$ python3 -q
>>> import numpy as np
>>> np.set_printoptions(precision=2, suppress=True, linewidth=160)
>>> out = np.array([[-2, -8, -9, -4],
...     [-2, -1, -2, -7],
...     [7, 0, 8, -8],
...     [-4, -7, 6, -8],
...     [6, -8, -5, 2]])
>>> F = out.T @ out
>>> F
array([[109,  -2,  24,  10],
       [ -2, 178,  72,  79],
       [ 24,  72, 210, -72],
       [ 10,  79, -72, 197]])
>>> r0 = np.array([9, 1, 7, 6])
>>> out = F + np.outer(r0, np.eye(4)[3])
>>> np.linalg.matrix_rank(out - F)
np.int64(1)
>>> np.linalg.matrix_rank(np.linalg.inv(out) - np.linalg.inv(F), tol=1e-8)
np.int64(1)
>>> out
array([[109.,  -2.,  24.,  19.],
       [ -2., 178.,  72.,  80.],
       [ 24.,  72., 210., -65.],
       [ 10.,  79., -72., 203.]])
>>> np.round(np.linalg.det(out) / np.linalg.det(F), 2), round(float(1 + np.linalg.solve(F, r0)[3]), 2)
(np.float64(1.08), 1.08)
>>> np.sort(np.abs(np.linalg.eigvals(F)))
array([ 39.54, 112.79, 265.09, 276.57])
>>> round(float(np.abs(np.linalg.eigvals(F)).max()), 2)
276.57
>>> np.trace(F)
np.int64(694)
>>> def softmax(z):
...     e = np.exp(z - z.max(axis=-1, keepdims=True))
...     return e / e.sum(axis=-1, keepdims=True)
... 
>>> np.round(softmax(F[1]), 2) + 0
array([0., 1., 0., 0.])
>>> np.round(softmax(F[1] + 5), 2) + 0
array([0., 1., 0., 0.])
>>> softmax(F).sum(axis=1)
array([1., 1., 1., 1.])
>>> softmax(10 * F[1])
array([0., 1., 0., 0.])
>>> att = F @ F.T / np.sqrt(4)
>>> softmax(att).round(6).argmax(axis=1)
array([0, 1, 2, 3])
>>> softmax(att)[1] @ F
array([ -2., 178.,  72.,  79.])
>>> softmax(att + np.triu(np.full(att.shape, -np.inf), 1))
array([[1., 0., 0., 0.],
       [0., 1., 0., 0.],
       [0., 0., 1., 0.],
       [0., 0., 0., 1.]])
>>> r0 = np.array([3, 5, -5, 1, -2, 2, -4, -3])
>>> r1 = np.array([2, 4, 0])
>>> J = np.outer(r0, r1)
>>> J
array([[  6,  12,   0],
       [ 10,  20,   0],
       [-10, -20,   0],
       [  2,   4,   0],
       [ -4,  -8,   0],
       [  4,   8,   0],
       [ -8, -16,   0],
       [ -6, -12,   0]])
>>> # null space of dimension 2
>>> x0 = np.array([2, 2, 0])
>>> h1 = np.maximum(J @ x0, 0)
>>> h1
array([36, 60,  0, 12,  0, 24,  0,  0])
>>> np.maximum(J @ (3 * x0), 0)
array([108, 180,   0,  36,   0,  72,   0,   0])
>>> np.flatnonzero(h1 > 1e-9)
array([0, 1, 3, 5])
>>> left, sig, vt = np.linalg.svd(J)
>>> np.argmax(sig[:-1] / (sig[1:] + 1e-6)) + 1
np.int64(1)
>>> sig.round(2) + 0
array([43.13,  0.  ,  0.  ])
>>> out = left[:, :1] @ np.diag(sig[:1]) @ vt[:1]
>>> round(np.abs(J - out).max(), 2)
np.float64(0.0)
>>> out
array([[  6.,  12.,   0.],
       [ 10.,  20.,   0.],
       [-10., -20.,   0.],
       [  2.,   4.,   0.],
       [ -4.,  -8.,   0.],
       [  4.,   8.,   0.],
       [ -8., -16.,   0.],
       [ -6., -12.,   0.]])
>>> round(np.linalg.norm(J - out, 2), 2), round(sig[1], 2)
(np.float64(0.0), np.float64(0.0))
>>> O, _ = np.linalg.qr(np.array([[0.7, -1.0, 1.0, 0.5, 1.5, 0.2, -0.2, 1.4],
...     [0.3, -1.0, 0.2, 0.6, -2.0, 0.5, 1.9, -0.7],
...     [-0.6, -0.6, 0.9, 0.5, 0.7, -0.4, -1.6, 0.6],
...     [0.8, -1.9, -0.9, -0.2, -0.8, -0.8, 0.1, 1.0],
...     [1.0, 1.4, -0.2, 0.0, -2.1, -0.5, 0.1, 0.4],
...     [-0.1, -1.0, 0.5, 0.4, 1.0, 0.4, -1.2, 0.5],
...     [2.3, -1.3, -0.5, -1.7, -1.4, 0.3, -0.6, 1.6],
...     [1.0, 0.5, -0.1, -0.2, -0.1, -1.1, 1.0, -1.2]]))
>>> mat = O[:, :4]
>>> mat
array([[-0.23, -0.24, -0.66, -0.19],
       [-0.1 , -0.29, -0.11, -0.49],
       [ 0.2 , -0.26, -0.42,  0.15],
       [-0.27, -0.52,  0.53, -0.4 ],
       [-0.34,  0.56, -0.12, -0.42],
       [ 0.03, -0.33, -0.23, -0.07],
       [-0.77, -0.16,  0.02,  0.56],
       [-0.34,  0.27, -0.13, -0.19]])
>>> # columns are unit length and at right angles
>>> rng = np.random.default_rng(93781)
>>> out = mat + rng.integers(-2, 3, (8, 1)) @ rng.integers(-2, 3, (1, 4))
>>> out
array([[-1.23, -1.24,  1.34,  1.81],
       [-1.1 , -1.29,  1.89,  1.51],
       [ 0.2 , -0.26, -0.42,  0.15],
       [ 1.73,  1.48, -3.47, -4.4 ],
       [-2.34, -1.44,  3.88,  3.58],
       [ 2.03,  1.67, -4.23, -4.07],
       [-0.77, -0.16,  0.02,  0.56],
       [-2.34, -1.73,  3.87,  3.81]])
>>> np.round(np.linalg.svd(out - mat, compute_uv=False), 2) + 0
array([13.42,  0.  ,  0.  ,  0.  ])
>>> np.abs(out - mat).sum(axis=1)
array([ 6.,  6.,  0., 12., 12., 12.,  0., 12.])
>>> np.linalg.matrix_rank(out - mat, tol=1e-8)
np.int64(1)
>>> out - mat
array([[-1., -1.,  2.,  2.],
       [-1., -1.,  2.,  2.],
       [ 0.,  0.,  0.,  0.],
       [ 2.,  2., -4., -4.],
       [-2., -2.,  4.,  4.],
       [ 2.,  2., -4., -4.],
       [ 0.,  0.,  0.,  0.],
       [-2., -2.,  4.,  4.]])
